% python3 -q
>>> import numpy as np
>>> from numpy import linalg as LA
>>> np.set_printoptions(precision=1, suppress=True, linewidth=160)
>>> def rd(a):
...     return np.round(a, 1) + 0
... 
>>> A = np.load("a.npy")
>>> A
array([[-2, -2,  0,  0,  0],
       [-2,  2,  0,  0,  0],
       [ 0,  0,  2,  0,  1],
       [ 0,  0,  0,  1,  0],
       [ 0,  0,  2,  0,  1]])
>>> [round(float(x), 1) for x in LA.svd(A, compute_uv=False)[:3]]
[3.2, 2.8, 2.8]
>>> np.argsort(-LA.norm(A, axis=0).round(6), kind="stable")[:3]
array([0, 1, 2])
>>> J = np.array([[0.6, -0.3, -2.1],
...     [-0.2, -1.1, -0.5],
...     [-0.8, 0.1, -0.5],
...     [-0.3, -0.5, 2.4],
...     [-2.6, 0.1, 0.9],
...     [-0.9, -1.0, 2.2]])
>>> J
array([[ 0.6, -0.3, -2.1],
       [-0.2, -1.1, -0.5],
       [-0.8,  0.1, -0.5],
       [-0.3, -0.5,  2.4],
       [-2.6,  0.1,  0.9],
       [-0.9, -1. ,  2.2]])
>>> rng = np.random.default_rng(3688)
>>> A2 = J + rng.integers(-2, 3, (6, 1)) @ rng.integers(-2, 3, (1, 3))
>>> rd(A2)
array([[ 0.6, -0.3, -2.1],
       [-0.2, -1.1, -0.5],
       [-0.8, -1.9, -4.5],
       [-0.3,  0.5,  4.4],
       [-2.6,  1.1,  2.9],
       [-0.9, -3. , -1.8]])
>>> rd(LA.svd(A2 - J, compute_uv=False))
array([7.1, 0. , 0. ])
>>> rd(A2 - J)
array([[ 0.,  0.,  0.],
       [ 0.,  0.,  0.],
       [ 0., -2., -4.],
       [ 0.,  1.,  2.],
       [ 0.,  1.,  2.],
       [ 0., -2., -4.]])
>>> E = np.load("arr.npy")
>>> E
array([[-3.,  1.,  0.,  0.,  0.,  0.,  0.,  0.],
       [ 0., -3.,  1.,  0.,  0.,  0.,  0.,  0.],
       [ 0.,  0., -3.,  1.,  0.,  0.,  0.,  0.],
       [ 0.,  0.,  0., -3.,  1.,  0.,  0.,  0.],
       [ 0.,  0.,  0.,  0., -3.,  1.,  0.,  0.],
       [ 0.,  0.,  0.,  0.,  0., -3.,  1.,  0.],
       [ 0.,  0.,  0.,  0.,  0.,  0., -3.,  1.],
       [ 0.,  0.,  0.,  0.,  0.,  0.,  0., -3.]])
>>> x = np.array([0, 4, 1, 2, 2, 2, 3, 3])
>>> h = np.maximum(E @ x, 0)
>>> rd(np.tanh(E @ x))
array([ 1. , -1. , -0.8, -1. , -1. , -1. , -1. , -1. ])
>>> np.maximum(E @ (3 * x), 0)
array([12.,  0.,  0.,  0.,  0.,  0.,  0.,  0.])
>>> E * (h > 1e-9)[:, None]
array([[-3.,  1.,  0.,  0.,  0.,  0.,  0.,  0.],
       [ 0., -0.,  0.,  0.,  0.,  0.,  0.,  0.],
       [ 0.,  0., -0.,  0.,  0.,  0.,  0.,  0.],
       [ 0.,  0.,  0., -0.,  0.,  0.,  0.,  0.],
       [ 0.,  0.,  0.,  0., -0.,  0.,  0.,  0.],
       [ 0.,  0.,  0.,  0.,  0., -0.,  0.,  0.],
       [ 0.,  0.,  0.,  0.,  0.,  0., -0.,  0.],
       [ 0.,  0.,  0.,  0.,  0.,  0.,  0., -0.]])
>>> np.flatnonzero(h > 1e-9)
array([0])
>>> M = np.load("layer2.npy")
>>> rd(M)
array([[ -1.7,   0.4,   1.1,  -0.5,   0.7,   0.6,   0.1,   0. ,  -0.7,   0. ],
       [  0.7,  -1.2,  -0.1,   0. ,   2. ,  -0.3,   0.2,   1.3,  -1.7,   5.4],
       [ -1.5,  -0.9,   0.3,  -0.1,  -1.2,  -1.5,  -0.4,   1.4,   1.3,   5.4],
       [  1.8,  -1.9,   0.4,  -0.4,  -1. ,  -0.2,  -0.9,  -2.6,  -0.9, -10.6],
       [  0.3,   0.5,  -0.1,  -0.3,   1.5,   0.7,  -0.2,   1. ,  -1.6,   3.8],
       [ -1.6,   0.6,   0.6,   2.3,   1.7,   0.9,  -0.8,   0.6,  -0.3,   2.6],
       [ -1.2,   1.5,  -0.3,  -1. ,   0.9,   0.7,   0.7,   0.5,   0.6,   1.9],
       [  1.1,  -1.4,   1.9,  -0.1,   1.2,  -1.1,  -0.5,  -0.2,  -2. ,  -0.7],
       [ -0.8,   0.6,   0.7,  -1.9,   0.2,   0. ,  -0.4,  -0.3,  -1. ,  -1. ],
       [  0.5,  -2.5,   0.1,  -1.8,  -0.6,  -0.4,   0.4,   0.2,   0.6,   0.8],
       [ -0.4,   0.2,   0.6,   0.5,   2.7,   0. ,  -0.9,   0.2,  -0.6,   1.1],
       [  1.3,   0.1,   0.4,  -1.9,   0.6,  -0.9,   0.8,  -0.2,   0.6,  -1.2],
       [ -1.4,   0.8,   1.1,   0.2,   0. ,  -0.7,   1.5,   0.8,   0. ,   3.7],
       [ -0.2,  -0.2,   1.2,   0. ,  -1.2,   0.7,   0.9,  -1.4,  -0.7,  -5.9],
       [  0.8,  -0.7,   1.2,   0.3,  -0.3,   0.3,   0.2,   1.3,   1.1,   5.4],
       [  0.6,  -0.3,   0.1,   0.5,  -0.5,   0.6,   1.1,   1.5,  -0.8,   6.2],
       [ -0.5,   0. ,  -1.8,   0.6,  -0.7,   1. ,   0.5,  -0.7,   0.4,  -2.7],
       [  0.2,  -0.8,   0.7,  -1.4,  -1.8,  -1.1,  -0.5,   3.3,   0.8,  13.4],
       [  0.9,  -0.4,   1.3,  -1.3,   0.6,  -0.5,   0.1,  -1.2,   1.2,  -5. ],
       [  0.2,   0.2,  -0.2,  -1. ,   0.4,   1. ,  -0.1,   1. ,  -0.7,   4.1],
       [  1.1,   0.7,  -1.1,  -1.3,  -0.3,  -0.4,  -0.8,  -0.5,  -0.4,  -2.4],
       [ -2.9,   0.9,   0.1,   1.2,  -0.5,   0.2,  -0.8,   0.6,   0.2,   2.9],
       [  0.3,   1.1,   0.3,   1.2,   1. ,   0.4,  -0.2,   0.3,  -1.9,   1.3],
       [  0.7,   0.8,  -0.9,   0.5,  -0.4,  -1.4,   0.3,   1. ,   0.4,   4.4],
       [  0.4,   0.5,  -1.2,  -0.3,   0.2,   0. ,  -0.6,  -1.4,   0.3,  -5.3],
       [ -0.4,   1.1,   2.3,  -1.1,   0. ,   0.2,  -0.2,   1.5,   1.6,   5.7],
       [  0.2,  -0.4,   1.5,   0.3,   0.6,   2.1,   1.4,   0.1,  -1.4,   0.2],
       [  1.2,   1.9,   0.1,   0.4,   0.4,  -0.9,   0.8,  -0.9,   0.5,  -3.2],
       [ -0.3,   0.7,  -1.9,   0.6,   0.3,  -0.9,  -0.9,  -0.1,  -2.2,  -0.7],
       [ -0.3,   1.5,   0.6,   1.7,   0.1,  -0.9,  -2.1,  -1.8,   0.8,  -6.9],
       [ -2.9,   0.8,  -0.1,   0.1,   1.9,   0.1,  -0.7,   0.1,  -1.5,   0.1],
       [ -0.2,   0.9,   0.1,  -1. ,  -1.5,   1.2,   0.5,  -1. ,  -1.4,  -4.1]])
>>> dist = LA.norm(M[:, None] - M[None], axis=-1)
>>> np.flatnonzero(dist[19] < dist.mean() / 2)
array([ 1,  4,  6, 14, 15, 19, 23])
>>> rd(LA.norm(M - M.mean(axis=0), axis=1))
array([ 2.1,  5.7,  5.9, 12. ,  3.9,  4. ,  2.9,  3.7,  2.7,  3.5,  2.8,  3.3,  4. ,  7. ,  5.4,  6.1,  4.4, 13.5,  6.3,  3.9,  3.9,  4.1,  2.6,  4.6,  6.4,
        6.1,  3.2,  4.8,  3.5,  8.4,  3.6,  5.5])
>>> np.unravel_index(dist.round(6).argmax(), dist.shape)
(np.int64(3), np.int64(17))
>>> (dist + 1e9 * np.eye(32)).round(6).argmin(axis=1)
array([ 8,  4, 14, 13, 19, 21,  0,  8,  0, 11, 22, 20,  6, 31, 15, 14, 20, 15, 24,  4, 11,  5, 10, 14, 18, 14,  0, 20, 22, 24,  0, 13])
>>> x = np.array([-3, 1, -2, 2, -2, 3, 2, 1, 3, 1])
>>> rhs = M @ x
>>> beta, lr = np.zeros(10), 1 / LA.norm(M, 2) ** 2
>>> for i in range(30):
...     beta -= lr * M.T @ (M @ beta - rhs)
...     if i % 5 == 0: print(i, round(LA.norm(M @ beta - rhs), 1))
... 
0 37.9
5 28.9
10 22.4
15 17.6
20 14.1
25 11.4
>>> rd(LA.cond(M))
np.float64(88.2)
>>> rd(beta)
array([-2.6,  1.3, -1.4,  1.5, -1.8,  1.8,  1.2,  0.3,  2.2,  1.2])
>>> K = np.loadtxt("run1.csv", delimiter=",")
>>> K
array([[ 2.,  0.,  0.,  0.,  0.,  0.,  0.,  0.,  0.],
       [ 0., -3.,  0.,  0.,  0.,  0.,  0.,  0.,  0.],
       [ 0.,  0., -3.,  0.,  0.,  0.,  0.,  0.,  0.],
       [ 0.,  0.,  0.,  3.,  0.,  0.,  0.,  0.,  0.],
       [ 0.,  0.,  0.,  0.,  4.,  0.,  0.,  0.,  0.],
       [ 0.,  0.,  0.,  0.,  0., -1.,  0.,  0.,  0.],
       [ 0.,  0.,  0.,  0.,  0.,  0.,  4.,  0.,  0.],
       [ 0.,  0.,  0.,  0.,  0.,  0.,  0., -4.,  0.],
       [ 0.,  0.,  0.,  0.,  0.,  0.,  0.,  0.,  0.]])
>>> K @ K
array([[ 4.,  0.,  0.,  0.,  0.,  0.,  0.,  0.,  0.],
       [ 0.,  9.,  0.,  0.,  0.,  0.,  0.,  0.,  0.],
       [ 0.,  0.,  9.,  0.,  0.,  0.,  0.,  0.,  0.],
       [ 0.,  0.,  0.,  9.,  0.,  0.,  0.,  0.,  0.],
       [ 0.,  0.,  0.,  0., 16.,  0.,  0.,  0.,  0.],
       [ 0.,  0.,  0.,  0.,  0.,  1.,  0.,  0.,  0.],
       [ 0.,  0.,  0.,  0.,  0.,  0., 16.,  0.,  0.],
       [ 0.,  0.,  0.,  0.,  0.,  0.,  0., 16.,  0.],
       [ 0.,  0.,  0.,  0.,  0.,  0.,  0.,  0.,  0.]])
>>> np.trace(K)
np.float64(2.0)
>>> x = np.array([3, 4, -1, -2, 8, -7, 3, 7, -3])
>>> LA.norm(K @ x) <= LA.norm(K, 2) * LA.norm(x) + 1e-9
np.True_
>>> K @ (2 * x)
array([ 12., -24.,   6., -12.,  64.,  14.,  24., -56.,   0.])
>>> np.sign((K @ x).round(6))
array([ 1., -1.,  1., -1.,  1.,  1.,  1., -1.,  0.])
>>> K @ x
array([  6., -12.,   3.,  -6.,  32.,   7.,  12., -28.,   0.])
>>> K @ np.eye(9)[0]
array([2., 0., 0., 0., 0., 0., 0., 0., 0.])
>>> A2 = np.array([[-2, -2],
...     [-3, 0],
...     [-1, 3],
...     [3, 2],
...     [2, 2],
...     [-1, -1],
...     [-2, -1],
...     [1, -1],
...     [3, -2]])
>>> A2.T @ K.T
array([[-4.,  9.,  3.,  9.,  8.,  1., -8., -4.,  0.],
       [-4.,  0., -9.,  6.,  8.,  1., -4.,  4.,  0.]])
>>> np.einsum("ik,kj->ji", K, A2)
array([[-4.,  9.,  3.,  9.,  8.,  1., -8., -4.,  0.],
       [-4.,  0., -9.,  6.,  8.,  1., -4.,  4.,  0.]])
>>> K @ A2
array([[-4., -4.],
       [ 9.,  0.],
       [ 3., -9.],
       [ 9.,  6.],
       [ 8.,  8.],
       [ 1.,  1.],
       [-8., -4.],
       [-4.,  4.],
       [ 0.,  0.]])
>>> LA.matrix_rank(K @ A2)
np.int64(2)
>>> np.vstack([K, A2.T]).shape
(11, 9)
>>> np.einsum("ij->j", K)
array([ 2., -3., -3.,  3.,  4., -1.,  4., -4.,  0.])
>>> data = np.array([[24, -2, 12, 0, 19, 10, -19],
...     [-2, 29, -21, -15, 7, -4, -1],
...     [12, -21, 50, 12, 4, 37, -8],
...     [0, -15, 12, 40, -8, -1, 4],
...     [19, 7, 4, -8, 33, 11, -23],
...     [10, -4, 37, -1, 11, 42, -15],
...     [-19, -1, -8, 4, -23, -15, 25]])
>>> data
array([[ 24,  -2,  12,   0,  19,  10, -19],
       [ -2,  29, -21, -15,   7,  -4,  -1],
       [ 12, -21,  50,  12,   4,  37,  -8],
       [  0, -15,  12,  40,  -8,  -1,   4],
       [ 19,   7,   4,  -8,  33,  11, -23],
       [ 10,  -4,  37,  -1,  11,  42, -15],
       [-19,  -1,  -8,   4, -23, -15,  25]])
>>> w, vecs = LA.eigh(data)
>>> (w > 1e-8).sum(), (w < -1e-8).sum()
(np.int64(7), np.int64(0))
>>> rd(vecs.T @ data @ vecs)
array([[  0.7,   0. ,   0. ,   0. ,   0. ,   0. ,   0. ],
       [  0. ,   6.2,   0. ,   0. ,   0. ,   0. ,   0. ],
       [  0. ,   0. ,   7.5,   0. ,   0. ,   0. ,   0. ],
       [  0. ,   0. ,   0. ,  18.3,   0. ,   0. ,   0. ],
       [  0. ,   0. ,   0. ,   0. ,  35.6,   0. ,   0. ],
       [  0. ,   0. ,   0. ,   0. ,   0. ,  70.7,   0. ],
       [  0. ,   0. ,   0. ,   0. ,   0. ,   0. , 103.9]])
>>> rd(w.sum()), np.trace(data)
(np.float64(243.0), np.int64(243))
>>> rd(vecs.T @ vecs)
array([[1., 0., 0., 0., 0., 0., 0.],
       [0., 1., 0., 0., 0., 0., 0.],
       [0., 0., 1., 0., 0., 0., 0.],
       [0., 0., 0., 1., 0., 0., 0.],
       [0., 0., 0., 0., 1., 0., 0.],
       [0., 0., 0., 0., 0., 1., 0.],
       [0., 0., 0., 0., 0., 0., 1.]])
